$ ipython --no-banner

In [1]: import numpy as np

In [2]: import numpy.linalg as la

In [3]: np.set_printoptions(precision=2, suppress=True, linewidth=140)

In [4]: E = np.load("sample0.npy")

In [5]: E
Out[5]: 
array([[-8, -5,  0,  0,  0,  0],
       [ 7, -6,  0,  0,  0,  0],
       [ 5, -6,  0,  0,  0,  0],
       [ 0,  0, -8, -5,  0,  0],
       [ 0,  0,  7, -6,  0,  0],
       [ 0,  0,  5, -6,  0,  0],
       [ 0,  0,  0,  0, -8, -5],
       [ 0,  0,  0,  0,  7, -6],
       [ 0,  0,  0,  0,  5, -6]])

In [6]: other = E[0, 0] * E[1:] - np.outer(E[1:, 0], E[0])

In [7]: other
Out[7]: 
array([[  0,  83,   0,   0,   0,   0],
       [  0,  73,   0,   0,   0,   0],
       [  0,   0,  64,  40,   0,   0],
       [  0,   0, -56,  48,   0,   0],
       [  0,   0, -40,  48,   0,   0],
       [  0,   0,   0,   0,  64,  40],
       [  0,   0,   0,   0, -56,  48],
       [  0,   0,   0,   0, -40,  48]])

In [8]: E[:, 0] / E[0, 0]
Out[8]: array([ 1.  , -0.88, -0.62, -0.  , -0.  , -0.  , -0.  , -0.  , -0.  ])

In [9]: print(np.flatnonzero(~other.round(6).any(axis=1)))
[]

In [10]: blk = np.stack([other, 4 * other, other[::-1]])

In [11]: blk.shape
Out[11]: (3, 8, 6)

In [12]: la.matrix_rank(blk.reshape(3, -1))
Out[12]: np.int64(2)

In [13]: la.norm(blk, axis=(1, 2))
Out[13]: array([205.66, 822.66, 205.66])

In [14]: la.matrix_rank(blk)
Out[14]: array([5, 5, 5])

In [15]: P = E @ la.solve(E.T @ E, E.T)

In [16]: np.trace(P)
Out[16]: np.float64(6.0)

In [17]: M = np.load("x.npy")

In [18]: M
Out[18]: 
array([[5., 0., 4., 0.],
       [0., 5., 0., 4.],
       [4., 0., 5., 0.],
       [0., 4., 0., 5.]])

In [19]: vals, evecs = la.eigvalsh(M)
Traceback (most recent call last):
  Cell In[19], line 1
    vals, evecs = la.eigvalsh(M)
ValueError: too many values to unpack (expected 2)


In [20]: vals, evecs = la.eigh(M)

In [21]: np.round(evecs.T @ evecs, 2) + 0
Out[21]: 
array([[1., 0., 0., 0.],
       [0., 1., 0., 0.],
       [0., 0., 1., 0.],
       [0., 0., 0., 1.]])

In [22]: evecs @ np.diag(vals) @ evecs.T
Out[22]: 
array([[5., 0., 4., 0.],
       [0., 5., 0., 4.],
       [4., 0., 5., 0.],
       [0., 4., 0., 5.]])

In [23]: la.eigvalsh(M @ M)
Out[23]: array([ 1.,  1., 81., 81.])

In [24]: (vals > 1e-8).sum(), (vals < -1e-8).sum()
Out[24]: (np.int64(4), np.int64(0))

In [25]: la.eigvalsh(M + -1 * np.eye(4))
Out[25]: array([0., 0., 8., 8.])

In [26]: f = np.array([2, 2, 5, 0])

In [27]: other = M + np.outer(f, np.eye(4)[0])

In [28]: other
Out[28]: 
array([[7., 0., 4., 0.],
       [2., 5., 0., 4.],
       [9., 0., 5., 0.],
       [0., 4., 0., 5.]])

In [29]: la.matrix_rank(la.inv(other) - la.inv(M), tol=1e-8)
Out[29]: np.int64(1)

In [30]: mat = np.loadtxt("run17.csv", delimiter=",")

In [31]: mat
Out[31]: 
array([[0., 1., 1., 0., 2.],
       [1., 0., 0., 0., 0.],
       [1., 0., 0., 0., 0.],
       [0., 0., 0., 0., 0.],
       [2., 0., 0., 0., 0.]])

In [32]: rk = la.matrix_rank(mat)

In [33]: rk
Out[33]: np.int64(2)

In [34]: N = la.svd(mat)[2][rk:].T

In [35]: print(N @ N.T)
[[ 0.    0.    0.    0.    0.  ]
 [ 0.    0.83 -0.17  0.   -0.33]
 [ 0.   -0.17  0.83  0.   -0.33]
 [ 0.    0.    0.    1.    0.  ]
 [ 0.   -0.33 -0.33  0.    0.33]]

In [36]: [int(la.matrix_rank(mat[:, :j + 1])) for j in range(5)]
Out[36]: [1, 2, 2, 2, 2]

In [37]: vals, evecs = la.eigh(mat)

In [38]: vec = np.array([1, 2, 3, 0, 0])

In [39]: np.abs(mat).sum(axis=1).max(), round(float(np.abs(vals).max()), 2)
Out[39]: (np.float64(4.0), 2.45)

In [40]: la.eigvalsh(mat[1:, 1:])
Out[40]: array([0., 0., 0., 0.])

In [41]: print(round(float(vec @ mat @ vec / (vec @ vec)), 2), round(float(vals[0]), 2), round(float(vals[-1]), 2))
0.71 -2.45 2.45

In [42]: print(np.round(evecs * np.abs(vals) @ evecs.T, 2) + 0)
[[2.45 0.   0.   0.   0.  ]
 [0.   0.41 0.41 0.   0.82]
 [0.   0.41 0.41 0.   0.82]
 [0.   0.   0.   0.   0.  ]
 [0.   0.82 0.82 0.   1.63]]

In [43]: blk = np.stack([mat, -1 * mat, mat[::-1]])

In [44]: np.einsum("bij,cij->bc", blk, blk)
Out[44]: 
array([[ 12., -12.,   1.],
       [-12.,  12.,  -1.],
       [  1.,  -1.,  12.]])

In [45]: blk.shape
Out[45]: (3, 5, 5)

In [46]: print(la.norm(blk, axis=(1, 2)))
[3.46 3.46 3.46]

In [47]: F = np.load("mat.npy")

In [48]: print(F)
[[ 1  1  1  0]
 [ 0 -1  2  2]
 [ 0  0 -2 -1]
 [ 0  0  0  1]]

In [49]: la.matrix_rank(F - F[0, 0] * np.eye(4))
Out[49]: np.int64(3)

In [50]: la.matrix_power(F - np.diag(np.diag(F)), 4)
Out[50]: 
array([[0, 0, 0, 0],
       [0, 0, 0, 0],
       [0, 0, 0, 0],
       [0, 0, 0, 0]])

In [51]: rng = np.random.default_rng(41165)

In [52]: other = F + rng.integers(-2, 3, (4, 2)) @ rng.integers(-2, 3, (2, 4))

In [53]: other
Out[53]: 
array([[ 1, -2,  0, -5],
       [ 0,  1,  2,  6],
       [ 0,  0, -3,  0],
       [ 0,  2,  2,  3]])

In [54]: print(np.round(la.svd(other - F, compute_uv=False), 2) + 0)
[8.   2.23 0.   0.  ]

In [55]: np.abs(other - F).sum(axis=1)
Out[55]: array([9, 6, 2, 6])

In [56]: other - F
Out[56]: 
array([[ 0, -3, -1, -5],
       [ 0,  2,  0,  4],
       [ 0,  0, -1,  1],
       [ 0,  2,  2,  2]])

In [57]: print(np.sort(np.abs(np.fft.fft(M[0]))), np.sort(la.svd(M, compute_uv=False)))
[1. 1. 9. 9.] [1. 1. 9. 9.]

In [58]: print((M @ M)[0])
[41.  0. 40.  0.]

In [59]: M @ (-1.0) ** np.arange(4)
Out[59]: array([ 9., -9.,  9., -9.])

In [60]: (F - F.T) / 2
Out[60]: 
array([[ 0. ,  0.5,  0.5,  0. ],
       [-0.5,  0. ,  1. ,  1. ],
       [-0.5, -1. ,  0. , -0.5],
       [ 0. , -1. ,  0.5,  0. ]])

In [61]: la.determinant(F)
Traceback (most recent call last):
  Cell In[61], line 1
    la.determinant(F)
AttributeError: module 'numpy.linalg' has no attribute 'determinant'


In [62]: F.inv()
Traceback (most recent call last):
  Cell In[62], line 1
    F.inv()
AttributeError: 'numpy.ndarray' object has no attribute 'inv'


In [63]: F @ F
Out[63]: 
array([[ 1,  0,  1,  1],
       [ 0,  1, -6, -2],
       [ 0,  0,  4,  1],
       [ 0,  0,  0,  1]])

In [64]: np.trace(F)
Out[64]: np.int64(-1)

In [65]: print(np.sort(np.abs(la.eigvals(F))))
[1. 1. 1. 2.]

In [66]: assert F == F.T
Traceback (most recent call last):
  Cell In[66], line 1
    assert F == F.T
ValueError: The truth value of an array with more than one element is ambiguous. Use a.any() or a.all()


In [67]: np.round(la.det(F), 2)
Out[67]: np.float64(2.0)

In [68]: np.allclose(F, F.T)
Out[68]: False

In [69]: feats = np.loadtxt("out14.csv", delimiter=",")

In [70]: print(feats)
[[-1.  2. -3.]
 [ 2. -1.  2.]
 [-3.  2. -1.]]

In [71]: vec = np.array([2, 0, 1])

In [72]: target = feats @ vec

In [73]: b, lr = np.zeros(3), 1 / la.norm(feats, 2) ** 2

In [74]: for i in range(60):
    ...:     b -= lr * feats.T @ (feats @ b - target)
    ...:     if i % 10 == 0: print(i, round(la.norm(feats @ b - target), 2))
    ...: 
0 1.45
10 0.73
20 0.56
30 0.48
40 0.41
50 0.35

In [75]: round(float(la.cond(feats)), 2)
Out[75]: 8.13

In [76]: b
Out[76]: array([ 1.84, -0.38,  0.84])

In [77]: np.round(la.eigvals(feats).sum().real, 2)
Out[77]: np.float64(-3.0)

In [78]: theta = np.radians(30)

In [79]: Rm = np.eye(3)

In [80]: Rm[2, 2] = Rm[0, 0] = np.cos(theta)

In [81]: Rm[2, 0], Rm[0, 2] = -np.sin(theta), np.sin(theta)

In [82]: Rm
Out[82]: 
array([[ 0.87,  0.  ,  0.5 ],
       [ 0.  ,  1.  ,  0.  ],
       [-0.5 ,  0.  ,  0.87]])

In [83]: other = feats @ Rm.T

In [84]: np.allclose(la.norm(feats, axis=1), la.norm(other, axis=1))
Out[84]: True

In [85]: la.svd(feats, compute_uv=False), la.svd(other, compute_uv=False)
Out[85]: (array([5.7, 2. , 0.7]), array([5.7, 2. , 0.7]))

In [86]: other
Out[86]: 
array([[-2.37,  2.  , -2.1 ],
       [ 2.73, -1.  ,  0.73],
       [-3.1 ,  2.  ,  0.63]])

In [87]: vec = np.array([4, 1, 9])

In [88]: target = other @ vec

In [89]: b, lr = np.zeros(3), 1 / la.norm(other, 2) ** 2

In [90]: for i in range(10):
    ...:     b -= lr * other.T @ (other @ b - target)
    ...:     if i % 2 == 0: print(i, round(la.norm(other @ b - target), 2))
    ...: 
0 13.72
2 10.68
4 8.37
6 6.62
8 5.31

In [91]: b
Out[91]: array([ 2.8 , -1.98,  6.55])

In [92]: print(np.round(la.cond(other), 2))
8.13

In [93]: f = np.array([7, 8, 1, 1])

In [94]: X = np.array([np.roll(f, i) for i in range(4)])

In [95]: X
Out[95]: 
array([[7, 8, 1, 1],
       [1, 7, 8, 1],
       [1, 1, 7, 8],
       [8, 1, 1, 7]])

In [96]: W = np.array([[7, 8], [9, -3], [9, -7], [-5, -8]])

In [97]: b = np.array([3, 0])

In [98]: act = np.maximum(X @ W + b, 0)

In [99]: la.matrix_rank(act)
Out[99]: np.int64(2)

In [100]: W2 = np.array([[-3, -1], [0, 1]])

In [101]: (act @ W2).round(6).argmax(axis=1)
Out[101]: array([1, 1, 1, 1])
